% python3 -q
>>> import numpy as np
>>> from numpy import linalg as LA
>>> np.set_printoptions(precision=3, suppress=True, linewidth=160, sign=" ")
>>> W0 = np.load("layer10.npy")
>>> W0
array([[ 3,  0,  0,  0,  0, -3],
       [ 0, -3,  0,  2,  2,  0],
       [ 0, -2,  1, -2,  3,  0],
       [ 0,  1, -2, -1,  2,  0],
       [ 0,  1, -1,  1,  1,  0],
       [ 1,  0,  0,  0,  0,  1]])
>>> # 2 blocks once reordered
>>> C2 = W0.T @ W0
>>> np.allclose(C2, C2.T)
True
>>> np.trace(C2), (W0 ** 2).sum()
(np.int64(69), np.int64(69))
>>> C2
array([[10,  0,  0,  0,  0, -8],
       [ 0, 15, -5, -2, -9,  0],
       [ 0, -5,  6, -1, -2,  0],
       [ 0, -2, -1, 10, -3,  0],
       [ 0, -9, -2, -3, 18,  0],
       [-8,  0,  0,  0,  0, 10]])
>>> LA.eigvalsh(C2)[::-1]
array([ 25.848,  18.   ,  13.332,   9.322,   2.   ,   0.498])
>>> t = np.radians(135)
>>> r_ = np.eye(6)
>>> r_[4, 4] = r_[3, 3] = np.cos(t)
>>> r_[4, 3], r_[3, 4] = -np.sin(t), np.sin(t)
>>> r_
array([[ 1.   ,  0.   ,  0.   ,  0.   ,  0.   ,  0.   ],
       [ 0.   ,  1.   ,  0.   ,  0.   ,  0.   ,  0.   ],
       [ 0.   ,  0.   ,  1.   ,  0.   ,  0.   ,  0.   ],
       [ 0.   ,  0.   ,  0.   , -0.707,  0.707,  0.   ],
       [ 0.   ,  0.   ,  0.   , -0.707, -0.707,  0.   ],
       [ 0.   ,  0.   ,  0.   ,  0.   ,  0.   ,  1.   ]])
>>> B = W0 @ r_.T
>>> B.round(3) + 0
array([[ 3.   ,  0.   ,  0.   ,  0.   ,  0.   , -3.   ],
       [ 0.   , -3.   ,  0.   ,  0.   , -2.828,  0.   ],
       [ 0.   , -2.   ,  1.   ,  3.536, -0.707,  0.   ],
       [ 0.   ,  1.   , -2.   ,  2.121, -0.707,  0.   ],
       [ 0.   ,  1.   , -1.   ,  0.   , -1.414,  0.   ],
       [ 1.   ,  0.   ,  0.   ,  0.   ,  0.   ,  1.   ]])
>>> LA.svd(W0, compute_uv=False), LA.svd(B, compute_uv=False)
(array([ 5.084,  4.243,  3.651,  3.053,  1.414,  0.706]), array([ 5.084,  4.243,  3.651,  3.053,  1.414,  0.706]))
>>> np.allclose(LA.norm(W0, axis=1), LA.norm(B, axis=1))
True
>>> B = LA.inv(W0)
>>> np.round(LA.inv(B), 3) + 0
array([[ 3.,  0.,  0.,  0.,  0., -3.],
       [ 0., -3.,  0.,  2.,  2.,  0.],
       [ 0., -2.,  1., -2.,  3.,  0.],
       [ 0.,  1., -2., -1.,  2.,  0.],
       [ 0.,  1., -1.,  1.,  1.,  0.],
       [ 1.,  0.,  0.,  0.,  0.,  1.]])
>>> round(LA.cond(W0), 3)
np.float64(7.204)
>>> np.round(W0 @ B, 3) + 0
array([[ 1.,  0.,  0.,  0.,  0.,  0.],
       [ 0.,  1.,  0.,  0.,  0.,  0.],
       [ 0.,  0.,  1.,  0.,  0.,  0.],
       [ 0.,  0.,  0.,  1.,  0.,  0.],
       [ 0.,  0.,  0.,  0.,  1.,  0.],
       [ 0.,  0.,  0.,  0.,  0.,  1.]])
>>> round(LA.slogdet(W0)[0], 3)
np.float64(1.0)
>>> round(LA.det(W0) * LA.det(B), 3)
np.float64(1.0)
